$ ipython --no-banner

In [1]: import numpy as np

In [2]: np.set_printoptions(precision=4, suppress=True, linewidth=200, floatmode="fixed")

In [3]: def rd(a):
   ...:     return np.round(a, 4) + 0
   ...: 

In [4]: M = np.load("arr.npy")

In [5]: M
Out[5]: 
array([[ 2, -1,  1],
       [ 4,  0, -1],
       [ 4,  2, -2],
       [ 4,  1,  0],
       [ 3,  3, -2],
       [ 4,  3, -3],
       [ 3,  5, -3],
       [ 1,  4, -5],
       [ 3,  2, -5],
       [ 5,  0, -6],
       [ 4,  0, -8],
       [ 3, -1, -7],
       [ 1, -3, -5],
       [ 1, -2, -5],
       [ 3,  0, -7],
       [ 2,  2, -7],
       [ 1,  1, -6],
       [ 2,  1, -5],
       [ 3,  0, -5],
       [ 5, -2, -7],
       [ 7, -3, -6],
       [ 6, -1, -4]])

In [6]: x = np.array([3, 3, 0])

In [7]: y = M @ x

In [8]: rd(np.linalg.lstsq(M, y)[0])
Out[8]: array([3.0000, 3.0000, 0.0000])

In [9]: rd(np.linalg.solve(M.T @ M, M.T @ y))
Out[9]: array([3.0000, 3.0000, 0.0000])

In [10]: rng = np.random.default_rng(3888)

In [11]: y = y + 0.3 * rng.normal(size=22)

In [12]: rd(y)
Out[12]: 
array([ 2.7183, 12.1277, 18.1952, 15.1524, 17.7715, 21.4204, 24.1705, 14.9225, 15.4831, 15.0639, 11.9535,  5.8020, -5.7739, -3.5488,  9.3669, 11.8656,  5.3619,  9.0336,  9.2711,  8.8316, 11.7210,
       14.5897])

In [13]: c, *_ = np.linalg.lstsq(M, y)

In [14]: rd(M.T @ (y - M @ c))
Out[14]: array([0.0000, 0.0000, 0.0000])

In [15]: rd(c)
Out[15]: array([3.0121, 3.0424, 0.0156])

In [16]: c.round()
Out[16]: array([3.0000, 3.0000, 0.0000])

In [17]: proj = M @ np.linalg.solve(M.T @ M, M.T)

In [18]: np.allclose(proj @ proj, proj)
Out[18]: True

In [19]: rd(np.linalg.eigvalsh(proj))
Out[19]: array([0.0000, 0.0000, 0.0000, 0.0000, 0.0000, 0.0000, 0.0000, 0.0000, 0.0000, 0.0000, 0.0000, 0.0000, 0.0000, 0.0000, 0.0000, 0.0000, 0.0000, 0.0000, 0.0000, 1.0000, 1.0000, 1.0000])

In [20]: rd(proj @ M[:, 0])
Out[20]: array([2.0000, 4.0000, 4.0000, 4.0000, 3.0000, 4.0000, 3.0000, 1.0000, 3.0000, 5.0000, 4.0000, 3.0000, 1.0000, 1.0000, 3.0000, 2.0000, 1.0000, 2.0000, 3.0000, 5.0000, 7.0000, 6.0000])

In [21]: cen = (M - M.mean(axis=0)) / M.std(axis=0)

In [22]: np.argwhere(np.abs(cen) > 2)
Out[22]: 
array([[ 0,  2],
       [ 6,  1],
       [20,  0]])

In [23]: c = np.linalg.lstsq(np.delete(cen, 1, axis=1), cen[:, 1])[0]

In [24]: np.abs(c).argmax()
Out[24]: np.int64(1)

In [25]: rd(c)
Out[25]: array([-0.2350,  0.2421])

In [26]: q, R = np.linalg.qr(M)

In [27]: q.shape, R.shape
Out[27]: ((22, 3), (3, 3))

In [28]: cen = M - M.mean(axis=0)

In [29]: evecs = np.linalg.svd(cen)[2][:1]

In [30]: A2 = cen - cen @ evecs.T @ evecs

In [31]: rd(np.diag(evecs.T @ evecs))
Out[31]: array([0.0133, 0.2908, 0.6959])

In [32]: rd(np.cov(cen @ evecs.T, rowvar=False))
Out[32]: np.float64(6.8099)

In [33]: np.linalg.norm(A2, axis=1).round(6).argmax()
Out[33]: np.int64(0)

In [34]: mat = np.loadtxt("w.csv", delimiter=",")

In [35]: mat
Out[35]: 
array([[ 0.0000,  0.0000,  0.0000,  0.0000,  0.0000,  0.0000,  0.0000,  0.0000,  0.0000],
       [ 0.0000,  0.0000,  0.0000,  0.0000,  0.0000,  0.0000,  0.0000,  0.0000,  0.0000],
       [ 9.0000, 27.0000,  3.0000,  9.0000,  3.0000,  0.0000, 27.0000,  0.0000, 24.0000],
       [ 6.0000, 18.0000,  2.0000,  6.0000,  2.0000,  0.0000, 18.0000,  0.0000, 16.0000],
       [ 3.0000,  9.0000,  1.0000,  3.0000,  1.0000,  0.0000,  9.0000,  0.0000,  8.0000],
       [ 6.0000, 18.0000,  2.0000,  6.0000,  2.0000,  0.0000, 18.0000,  0.0000, 16.0000],
       [ 3.0000,  9.0000,  1.0000,  3.0000,  1.0000,  0.0000,  9.0000,  0.0000,  8.0000]])

In [36]: left, sig, Vt = np.linalg.svd(mat)

In [37]: rd(sig)
Out[37]: array([68.3667,  0.0000,  0.0000,  0.0000,  0.0000,  0.0000,  0.0000])

In [38]: A2 = left[:, :1] @ np.diag(sig[:1]) @ Vt[:1]

In [39]: rd(A2)
Out[39]: 
array([[ 0.0000,  0.0000,  0.0000,  0.0000,  0.0000,  0.0000,  0.0000,  0.0000,  0.0000],
       [ 0.0000,  0.0000,  0.0000,  0.0000,  0.0000,  0.0000,  0.0000,  0.0000,  0.0000],
       [ 9.0000, 27.0000,  3.0000,  9.0000,  3.0000,  0.0000, 27.0000,  0.0000, 24.0000],
       [ 6.0000, 18.0000,  2.0000,  6.0000,  2.0000,  0.0000, 18.0000,  0.0000, 16.0000],
       [ 3.0000,  9.0000,  1.0000,  3.0000,  1.0000,  0.0000,  9.0000,  0.0000,  8.0000],
       [ 6.0000, 18.0000,  2.0000,  6.0000,  2.0000,  0.0000, 18.0000,  0.0000, 16.0000],
       [ 3.0000,  9.0000,  1.0000,  3.0000,  1.0000,  0.0000,  9.0000,  0.0000,  8.0000]])
